% ipython --no-banner

In [1]: import numpy as np

In [2]: import numpy.linalg as la

In [3]: np.set_printoptions(precision=3, suppress=True, linewidth=140)

In [4]: arr = np.load("w.npy")

In [5]: arr
Out[5]: 
array([[-8.98,  7.  ,  6.  , -9.  , -1.  ,  5.  ,  1.  , -3.  ,  5.  , -3.  , -8.  , -9.  ,  6.  , -3.  ,  9.  ,  7.  ],
       [-7.  , -1.98,  0.  ,  3.  ,  0.  ,  4.  , -3.  ,  3.  ,  1.  ,  2.  , -6.  , -4.  ,  2.  , -3.  ,  2.  ,  1.  ],
       [-7.  , -4.  ,  7.02, -4.  , -1.  ,  1.  , -4.  , -1.  , -8.  , -7.  , -5.  , -1.  , -7.  , -6.  ,  1.  ,  5.  ],
       [ 8.  ,  8.  ,  5.  , -3.98, -5.  ,  8.  ,  3.  ,  9.  ,  4.  , -8.  ,  8.  , -4.  , -2.  ,  2.  ,  2.  ,  7.  ],
       [ 1.  ,  2.  ,  5.  ,  3.  ,  2.02, -7.  ,  1.  ,  9.  , -7.  ,  3.  , -8.  ,  3.  , -4.  ,  4.  ,  9.  ,  1.  ],
       [-7.  , -6.  , -4.  , -8.  , -7.  ,  0.02, -5.  , -7.  ,  2.  ,  3.  ,  8.  ,  0.  , -5.  ,  6.  ,  5.  ,  1.  ],
       [ 2.  , -6.  ,  4.  , -5.  , -9.  ,  6.  , -8.98, -7.  ,  8.  , -4.  ,  4.  ,  9.  , -9.  ,  3.  ,  7.  , -7.  ],
       [-6.  ,  5.  , -6.  ,  6.  , -1.  ,  0.  ,  3.  ,  7.02,  3.  ,  3.  , -9.  ,  7.  , -3.  ,  2.  ,  7.  ,  0.  ],
       [-4.  , -9.  , -9.  , -1.  , -1.  , -5.  , -5.  ,  6.  , -6.98,  6.  , -8.  ,  4.  ,  2.  ,  2.  , -9.  , -3.  ],
       [-5.  , -8.  ,  3.  , -7.  , -2.  ,  3.  , -9.  ,  9.  , -5.  ,  6.02,  1.  ,  9.  , -8.  , -3.  ,  2.  , -9.  ],
       [ 3.  ,  7.  ,  2.  ,  7.  ,  1.  ,  3.  , -1.  , -5.  , -7.  ,  6.  , -7.98,  1.  ,  2.  , -3.  , -7.  ,  9.  ],
       [-4.  ,  3.  ,  1.  , -4.  , -2.  ,  1.  ,  1.  , -6.  ,  4.  ,  7.  , -2.  , -2.98,  5.  , -4.  , -3.  , -8.  ],
       [ 9.  ,  4.  , -9.  ,  4.  ,  1.  ,  4.  ,  1.  ,  4.  ,  4.  ,  2.  ,  6.  ,  1.  , -7.98, -6.  ,  2.  ,  9.  ],
       [ 1.  ,  0.  , -2.  , -9.  ,  6.  , -9.  , -2.  , -1.  , -8.  ,  0.  , -8.  ,  2.  , -1.  ,  6.02, -6.  , -6.  ],
       [ 5.  , -2.  , -3.  ,  2.  ,  5.  , -6.  ,  8.  ,  0.  , -1.  , -3.  , -8.  ,  4.  , -9.  , -6.  ,  5.02,  6.  ],
       [-9.  ,  7.  ,  6.  , -9.  , -1.  ,  5.  ,  1.  , -3.  ,  5.  , -3.  , -8.  , -9.  ,  6.  , -3.  ,  9.  ,  7.02]])

In [6]: rng = np.random.default_rng(994837)

In [7]: labels = rng.permutation(16)

In [8]: labels
Out[8]: array([ 2,  4, 15,  9,  1,  6, 11,  5,  7,  3, 10,  0, 13, 14, 12,  8])

In [9]: out = arr[labels][:, labels]

In [10]: print(np.sort(np.abs(la.eigvals(out))))
[ 0.02   7.453  8.225  8.225 10.026 12.914 13.151 13.151 13.779 13.779 17.662 17.662 18.183 18.183 21.487 21.487]

In [11]: np.diag(out)
Out[11]: array([ 7.02,  2.02,  7.02,  6.02, -1.98, -8.98, -2.98,  0.02,  7.02, -3.98, -7.98, -8.98,  6.02,  5.02, -7.98, -6.98])

In [12]: print(round(float(np.trace(out)), 3))
-9.68
